% python3 -q
>>> import numpy as np
>>> np.set_printoptions(suppress=True, linewidth=120)
>>> def tidy(a):
...     return np.round(a, 2) + 0
... 
>>> Y = np.array([[3, -3, -1], [2, -8, -3], [0, 8, -9]])
>>> Y[-1] = Y[0]
>>> data = Y + 0.05 * np.eye(3)
>>> print(data)
[[ 3.05 -3.   -1.  ]
 [ 2.   -7.95 -3.  ]
 [ 3.   -3.   -0.95]]
>>> Y = np.array([[0, 1, 1], [2, 0, 2]])
>>> basis = np.kron(Y, data)
>>> np.linalg.matrix_rank(basis)
np.int64(6)
>>> tidy(np.linalg.norm(basis, 2)), tidy(np.linalg.norm(Y, 2) * np.linalg.norm(data, 2))
(np.float64(30.4), np.float64(30.4))
>>> x0 = np.array([2, 0, 2])
>>> y = data @ x0
>>> y
array([ 4.1, -2. ,  4.1])
>>> tidy(np.linalg.solve(data, y))
array([2., 0., 2.])
>>> tidy(np.linalg.solve(data, data[:, 0]))
array([1., 0., 0.])
>>> m1 = np.load("x.npy")
>>> m1
array([[ 0, -6,  0, -4, -3],
       [ 0,  0,  5,  7, -2],
       [ 0,  0,  0,  9,  4],
       [ 0,  0,  0,  0, -4],
       [ 0,  0,  0,  0,  0]])
>>> # looks like rank 4
>>> print(np.linalg.cond(m1) > 100)
True
>>> [round(float(x), 2) for x in np.linalg.svd(m1, compute_uv=False)[:3]]
[13.0, 7.34, 4.89]
>>> np.linalg.matrix_rank(m1, rtol=0.1)
np.int64(4)
>>> np.argsort(-np.linalg.norm(m1, axis=0).round(6), kind="stable")[:3]
array([3, 4, 1])
>>> print(tidy(np.linalg.norm(m1, 2) / np.linalg.norm(m1)))
0.82
>>> rng = np.random.default_rng(3354)
>>> idx = rng.permutation(5)
>>> idx
array([3, 2, 4, 1, 0])
>>> Y = m1[idx][:, idx]
>>> np.diag(Y)
array([0, 0, 0, 0, 0])
>>> np.trace(Y)
np.int64(0)
>>> print(tidy(np.sort(np.abs(np.linalg.eigvals(Y)))))
[0. 0. 0. 0. 0.]
>>> np.unique(m1.round(6), axis=0).shape
(5, 5)
>>> print(np.abs(np.diag(np.linalg.qr(m1)[1])) > 1e-9)
[False False False False False]
>>> tidy(np.trace(np.linalg.pinv(m1) @ m1))
np.float64(4.0)
>>> arr = np.loadtxt("case8.csv", delimiter=",")
>>> arr
array([[ 0.,  3., -2.,  0., -5.,  4.,  4.,  2.],
       [ 0.,  0.,  2., -4., -5., -2.,  2.,  1.],
       [ 0.,  0.,  0., -5.,  0.,  4., -1.,  1.],
       [ 0.,  0.,  0.,  0., -5.,  5.,  1.,  4.],
       [ 0.,  0.,  0.,  0.,  0., -2., -5.,  4.],
       [ 0.,  0.,  0.,  0.,  0.,  0.,  2.,  4.],
       [ 0.,  0.,  0.,  0.,  0.,  0.,  0.,  1.],
       [ 0.,  0.,  0.,  0.,  0.,  0.,  0.,  0.]])
>>> # looks like rank 7
>>> Uu, sigma, Vt = np.linalg.svd(arr)
>>> tidy(sigma)
array([12.36,  7.37,  6.5 ,  6.  ,  3.46,  2.57,  0.02,  0.  ])
>>> Y = Uu[:, :7] @ np.diag(sigma[:7]) @ Vt[:7]
>>> np.linalg.matrix_rank(arr, rtol=0.05)
np.int64(6)
>>> tidy(np.linalg.norm(arr - Y, 2)), sigma[7]
(np.float64(0.0), np.float64(0.0))
>>> tidy(np.linalg.norm(arr - Y) / np.linalg.norm(arr))
np.float64(0.0)
>>> W1 = np.array([[-4, 0, 1],
...     [-3, -5, 3],
...     [3, 3, 3],
...     [4, 2, 4],
...     [-4, 0, 0],
...     [5, 2, 2],
...     [-4, -5, -3],
...     [3, 5, 5]])
>>> coef = np.array([-4, -5, 0])
>>> H = np.maximum(arr @ W1 + coef, 0)
>>> np.linalg.matrix_rank(H)
np.int64(3)
>>> H
array([[11.,  0.,  9.],
       [ 0.,  0.,  0.],
       [ 3.,  3.,  0.],
       [49., 20., 27.],
       [18., 36., 31.],
       [ 0.,  5., 14.],
       [ 0.,  0.,  5.],
       [ 0.,  0.,  0.]])
>>> basis = np.array([[0, 0], [0, 2], [2, 1]])
>>> W1 @ basis
array([[  2,   1],
       [  6,  -7],
       [  6,   9],
       [  8,   8],
       [  0,   0],
       [  4,   6],
       [ -6, -13],
       [ 10,  15]])
>>> O, r_ = np.linalg.qr(H)
>>> np.trace(O @ O.T)
np.float64(3.0)
>>> tidy(O @ r_)
array([[11.,  0.,  9.],
       [ 0.,  0.,  0.],
       [ 3.,  3.,  0.],
       [49., 20., 27.],
       [18., 36., 31.],
       [ 0.,  5., 14.],
       [ 0.,  0.,  5.],
       [ 0.,  0.,  0.]])
>>> O.shape, r_.shape
((8, 3), (3, 3))
>>> r = np.linalg.matrix_rank(arr)
>>> r
np.int64(7)
>>> null = np.linalg.svd(arr)[2][r:].T
>>> print([int(np.linalg.matrix_rank(np.delete(arr, i, axis=0))) for i in range(8)])
[6, 6, 6, 6, 6, 6, 6, 7]
>>> [int(np.linalg.matrix_rank(arr[:, :j + 1])) for j in range(8)]
[0, 1, 2, 3, 4, 5, 6, 7]
>>> null @ null.T
array([[1., 0., 0., 0., 0., 0., 0., 0.],
       [0., 0., 0., 0., 0., 0., 0., 0.],
       [0., 0., 0., 0., 0., 0., 0., 0.],
       [0., 0., 0., 0., 0., 0., 0., 0.],
       [0., 0., 0., 0., 0., 0., 0., 0.],
       [0., 0., 0., 0., 0., 0., 0., 0.],
       [0., 0., 0., 0., 0., 0., 0., 0.],
       [0., 0., 0., 0., 0., 0., 0., 0.]])
>>> X = np.load("data.npy")
>>> X
array([[ 0.4, -0.1, -0.2,  1.4,  0.3],
       [ 0.4, -1.3, -0.2,  0.4, -0.1],
       [-0.1,  0.6, -1.6,  1.4, -1.5],
       [-1.2,  0. , -0.5,  0.2,  0.9],
       [-1.8,  1.8, -0.4,  0.3,  0.7],
       [-1.2, -0.5,  0.8, -0.2, -1. ],
       [-0.1,  1.8,  2.2,  1.3, -0.5]])
>>> W1 = np.array([[-2, 2, -2, 1],
...     [0, 1, -2, 2],
...     [-1, -2, 0, -2],
...     [0, 1, 1, -1],
...     [1, 1, -2, 0]])
>>> coef = np.array([-2, -2, -2, 5])
>>> H = np.maximum(X @ W1 + coef, 0)
>>> tidy(H)
array([[0. , 0.8, 0. , 4.2],
       [0. , 0. , 0.4, 2.8],
       [0. , 1.5, 1.4, 7.9],
       [1.8, 0. , 0. , 4.6],
       [2.7, 0. , 0. , 7.3],
       [0. , 0. , 3.2, 1.4],
       [0. , 0. , 0. , 2.8]])
>>> np.linalg.matrix_rank(H)
np.int64(4)
>>> basis = np.array([[2, -2], [1, 0], [1, 2], [-1, 0]])
>>> (H @ basis).round(6).argmax(axis=1)
array([1, 1, 1, 0, 0, 1, 1])
>>> K = np.loadtxt("run4.csv", delimiter=",")
>>> print(K)
[[ 22.   7.  -4. -13.  12.]
 [  7.  19. -13. -13.  -6.]
 [ -4. -13.   9.   9.   5.]
 [-13. -13.   9.  18.  -4.]
 [ 12.  -6.   5.  -4.  19.]]
>>> Uu, sigma, Vt = np.linalg.svd(K)
>>> vecs = Vt[:(sigma > 1e-8).sum()]
>>> x0 = K[1] + -1 * K[4] + rng.integers(2) * np.eye(5)[2]
>>> x0
array([ -5.,  25., -17.,  -9., -25.])
>>> np.allclose(vecs.T @ vecs @ x0, x0)
False
>>> tidy(np.diag(vecs.T @ vecs))
array([1.  , 0.74, 0.27, 0.99, 1.  ])
>>> np.linalg.matrix_rank(np.vstack([K, x0]))
np.int64(5)
>>> Uu, sigma, Vt = np.linalg.svd(K)
>>> print(np.argmax(sigma[:-1] / (sigma[1:] + 1e-6)) + 1)
4
>>> tidy(sigma)
array([48.05, 31.99,  4.52,  2.43,  0.  ])
>>> Y = Uu[:, :4] @ np.diag(sigma[:4]) @ Vt[:4]
>>> tidy(np.abs(K - Y).max())
np.float64(0.0)
>>> tidy(np.linalg.norm(K - Y, 2)), tidy(sigma[4])
(np.float64(0.0), np.float64(0.0))
>>> tidy(Y)
array([[ 22.,   7.,  -4., -13.,  12.],
       [  7.,  19., -13., -13.,  -6.],
       [ -4., -13.,   9.,   9.,   5.],
       [-13., -13.,   9.,  18.,  -4.],
       [ 12.,  -6.,   5.,  -4.,  19.]])
>>> tidy(np.linalg.norm(K - Y) / np.linalg.norm(K))
np.float64(0.0)
>>> np.allclose(K[:-1].T @ np.linalg.lstsq(K[:-1].T, K[-1])[0], K[-1])
True
>>> np.linalg.lstsq(K[:-1].T, K[-1])[2]
np.int32(4)
>>> tidy(K @ np.linalg.pinv(K) @ K)
array([[ 22.,   7.,  -4., -13.,  12.],
       [  7.,  19., -13., -13.,  -6.],
       [ -4., -13.,   9.,   9.,   5.],
       [-13., -13.,   9.,  18.,  -4.],
       [ 12.,  -6.,   5.,  -4.,  19.]])
>>> evals, vecs = np.linalg.eigh(K)
>>> x0 = np.array([5, 1, 3, 1, 3])
>>> np.abs(K).sum(axis=1).max(), tidy(np.abs(evals).max())
(np.float64(58.0), np.float64(48.05))
>>> tidy(np.linalg.eigvalsh(K[1:, 1:]))
array([ 0.  ,  2.62, 22.06, 40.32])
>>> J = np.load("out3.npy")
>>> J
array([[-1, -2, -1, -1,  1,  2],
       [ 1,  2,  1,  2,  2,  0],
       [-1,  0,  0,  0, -1,  1],
       [ 1,  1,  2, -1,  1,  1],
       [-4, -8, -4, -7, -5,  2]])
>>> Uu, sigma, Vt = np.linalg.svd(J, full_matrices=False)
>>> Uu.shape, sigma.shape, Vt.shape
((5, 5), (5,), (5, 6))
>>> np.allclose(Uu * sigma @ Vt, J)
True
>>> tidy(np.sqrt((sigma ** 2).sum())), tidy(np.linalg.norm(J))
(np.float64(14.56), np.float64(14.56))
>>> tidy(sigma / sigma[0])
array([1.  , 0.22, 0.17, 0.11, 0.  ])
>>> tidy(Uu.T @ J @ Vt.T)
array([[13.95,  0.  ,  0.  ,  0.  ,  0.  ],
       [ 0.  ,  3.07,  0.  ,  0.  ,  0.  ],
       [ 0.  ,  0.  ,  2.37,  0.  ,  0.  ],
       [ 0.  ,  0.  ,  0.  ,  1.51,  0.  ],
       [ 0.  ,  0.  ,  0.  ,  0.  ,  0.  ]])
>>> tidy(sigma)
array([13.95,  3.07,  2.37,  1.51,  0.  ])
>>> tidy(Vt @ Vt.T)
array([[1., 0., 0., 0., 0.],
       [0., 1., 0., 0., 0.],
       [0., 0., 1., 0., 0.],
       [0., 0., 0., 1., 0.],
       [0., 0., 0., 0., 1.]])
>>> np.abs(Uu[:, 0]).round(6).argmax()
np.int64(4)
>>> Uu, sigma, Vt = np.linalg.svd(J)
>>> print(np.argmax(sigma[:-1] / (sigma[1:] + 1e-6)) + 1)
4
>>> tidy(sigma)
array([13.95,  3.07,  2.37,  1.51,  0.  ])
>>> Y = Uu[:, :4] @ np.diag(sigma[:4]) @ Vt[:4]
>>> np.linalg.matrix_rank(Y)
np.int64(4)
>>> tidy(np.linalg.norm(J - Y, 2)), tidy(sigma[4])
(np.float64(0.0), np.float64(0.0))
>>> np.linalg.matrix_rank(J, rtol=0.05)
np.int64(4)
>>> tidy(Y)
array([[-1., -2., -1., -1.,  1.,  2.],
       [ 1.,  2.,  1.,  2.,  2.,  0.],
       [-1.,  0.,  0.,  0., -1.,  1.],
       [ 1.,  1.,  2., -1.,  1.,  1.],
       [-4., -8., -4., -7., -5.,  2.]])
>>> tidy(np.linalg.norm(J - Y) / np.linalg.norm(J))
np.float64(0.0)
>>> np.unique(J.round(6), axis=0).shape
(5, 6)
>>> np.abs(np.diag(np.linalg.qr(J)[1])) > 1e-9
array([ True,  True,  True,  True, False])
>>> np.linalg.lstsq(J[:-1].T, J[-1])[2]
np.int32(4)
>>> tidy(J @ np.linalg.pinv(J) @ J)
array([[-1., -2., -1., -1.,  1.,  2.],
       [ 1.,  2.,  1.,  2.,  2.,  0.],
       [-1.,  0.,  0.,  0., -1.,  1.],
       [ 1.,  1.,  2., -1.,  1.,  1.],
       [-4., -8., -4., -7., -5.,  2.]])
>>> A = np.array([[5, 4, 5, 4], [0, 2, 0, 2], [5, 4, 5, 4], [0, 2, 0, 2]])
>>> # null space of dimension 2
>>> tidy(np.linalg.eigvals(A))
array([10.,  0.,  4.,  0.])
>>> tidy(np.linalg.eigvals(A).sum().real)
np.float64(14.0)
>>> tidy(np.linalg.det(A[::-1]))
np.float64(0.0)
>>> np.einsum("ij,ji->", A, A)
np.int64(116)
>>> np.kron(np.eye(2, dtype=int), A)
array([[5, 4, 5, 4, 0, 0, 0, 0],
       [0, 2, 0, 2, 0, 0, 0, 0],
       [5, 4, 5, 4, 0, 0, 0, 0],
       [0, 2, 0, 2, 0, 0, 0, 0],
       [0, 0, 0, 0, 5, 4, 5, 4],
       [0, 0, 0, 0, 0, 2, 0, 2],
       [0, 0, 0, 0, 5, 4, 5, 4],
       [0, 0, 0, 0, 0, 2, 0, 2]])
>>> r = np.linalg.matrix_rank(A)
>>> print(r)
2
>>> null = np.linalg.svd(A)[2][r:].T
>>> np.linalg.matrix_rank(A.T @ A), np.linalg.matrix_rank(A @ A.T)
(np.int64(2), np.int64(2))
>>> tidy(A @ null)
array([[0., 0.],
       [0., 0.],
       [0., 0.],
       [0., 0.]])
>>> tidy(null @ null.T)
array([[ 0.5,  0. , -0.5,  0. ],
       [ 0. ,  0.5,  0. , -0.5],
       [-0.5,  0. ,  0.5,  0. ],
       [ 0. , -0.5,  0. ,  0.5]])
>>> np.allclose(A @ null, 0)
True
>>> P = np.triu(np.array([[0, 0, -2, -2, 0],
...     [2, -3, 1, 0, -3],
...     [-1, 2, -3, 2, 0],
...     [-2, 1, 1, -2, -2],
...     [-3, -1, 2, 3, -2]]), 1) + np.eye(5)
>>> Y = P @ K @ np.linalg.inv(P)
>>> P @ K - K @ P
array([[ 34.,  52.,   1.,  -2.,  -7.],
       [-40.,   5., -11.,  61., -21.],
       [-26., -26.,  23.,  10., -29.],
       [-24.,  12., -23., -36., -41.],
       [  0.,   0.,  30.,  14., -26.]])
>>> Y
array([[  56.,   59.,   13.,   19.,  225.],
       [ -33.,   24., -109.,  160.,  334.],
       [ -30.,  -39.,    6.,  -27., -174.],
       [ -37.,   -1.,  -74.,  100.,  155.],
       [  12.,   -6.,   35.,  -50.,  -99.]])
>>> r = np.linalg.matrix_rank(Y)
>>> r
np.int64(4)
>>> null = np.linalg.svd(Y)[2][r:].T
>>> tidy(null[:, 0] / null[np.abs(null[:, 0]).round(6).argmax(), 0])
array([-0.99,  1.  ,  0.43,  0.03, -0.04])
>>> np.allclose(Y @ null, 0)
True
>>> tidy(Y @ null)
array([[0.],
       [0.],
       [0.],
       [0.],
       [0.]])
>>> [int(np.linalg.matrix_rank(Y[:, :j + 1])) for j in range(5)]
[1, 2, 3, 4, 4]
>>> [int(np.linalg.matrix_rank(Y[:i])) for i in range(1, len(Y) + 1)]
[1, 2, 3, 4, 4]
>>> W0 = np.load("sample12.npy")
>>> W0
array([[ 0.04, -1.15, -3.09,  0.78, -2.94],
       [ 2.14, -1.48, -0.15,  1.62, -1.57],
       [-3.08, -3.95, -3.23, -4.52, -5.42],
       [-3.98, -0.03, -0.08,  8.04,  2.44],
       [ 3.01, -0.97, -1.58,  2.11, -1.33],
       [-4.13, -3.41, -5.66, -4.05, -5.48],
       [ 1.09, -1.31, -2.06,  1.8 , -2.9 ],
       [-4.2 , -2.9 , -7.15, -3.25, -4.01],
       [-4.77, -0.55, -0.77,  4.91,  1.14],
       [-3.86,  1.51,  2.32,  6.06,  0.37],
       [-2.6 , -3.22, -5.64, -1.85, -5.93],
       [-3.29, -3.28, -6.17, -2.21, -4.54],
       [ 2.  , -1.12,  0.13,  2.32, -1.27],
       [-3.26, -3.97, -5.08, -3.1 , -4.09],
       [-7.47,  0.35,  0.36,  4.93,  0.63],
       [-2.97, -0.88,  0.52,  6.87,  1.86],
       [-3.39, -4.68, -5.31, -2.35, -6.12],
       [-5.38, -0.58,  0.71,  6.74,  1.28],
       [-5.57,  2.91,  0.56,  7.54,  0.73],
       [ 2.07, -0.28, -0.1 ,  0.91, -2.97],
       [-3.53, -4.19, -5.86, -3.3 , -4.7 ],
       [ 0.15, -0.38,  0.03,  0.86, -2.94],
       [ 1.1 , -1.41, -1.31,  1.61, -0.29],
       [ 1.78, -2.56, -0.21,  0.87, -2.35],
       [ 1.39, -1.24, -1.9 ,  0.65, -1.98],
       [-3.6 , -3.18, -7.2 , -3.9 , -5.12],
       [-5.49,  0.83,  1.91,  5.45,  1.09],
       [-0.14, -1.26, -1.1 ,  3.13, -2.77],
       [ 1.62, -0.77,  0.32,  1.56,  0.32],
       [-4.05, -2.26,  1.64,  3.25,  1.37],
       [ 1.48, -2.85,  1.27,  1.45, -2.8 ],
       [-5.72, -0.3 ,  2.04,  4.85,  1.52]])
>>> x0 = np.array([1, 0, 3, 0, 1])
>>> y = W0 @ x0
>>> tidy(np.linalg.pinv(W0) @ W0)
array([[1., 0., 0., 0., 0.],
       [0., 1., 0., 0., 0.],
       [0., 0., 1., 0., 0.],
       [0., 0., 0., 1., 0.],
       [0., 0., 0., 0., 1.]])
>>> print(tidy(np.linalg.solve(W0.T @ W0, W0.T @ y)))
[1. 0. 3. 0. 1.]
>>> y = y + 0.02 * rng.normal(size=32)
>>> tidy(y)
array([-12.15,   0.12, -18.24,  -1.8 ,  -3.05, -26.61,  -7.97, -29.69,  -5.95,   3.5 , -25.47, -26.3 ,   1.12, -22.61,
        -5.73,   0.43, -25.42,  -1.94,  -3.13,  -1.18, -25.81,  -2.69,  -3.12,  -1.16,  -6.3 , -30.3 ,   1.31,  -6.19,
         2.91,   2.25,   2.5 ,   1.93])
>>> coef, *_ = np.linalg.lstsq(W0, y)
>>> tidy(np.linalg.norm(y - W0 @ coef))
np.float64(0.11)
>>> tidy(W0.T @ (y - W0 @ coef))
array([0., 0., 0., 0., 0.])
>>> [round(float(np.linalg.norm(np.linalg.solve(W0.T @ W0 + lam * np.eye(5), W0.T @ y))), 2) for lam in (0, 1, 10, 100)]
[3.32, 3.29, 3.09, 2.5]
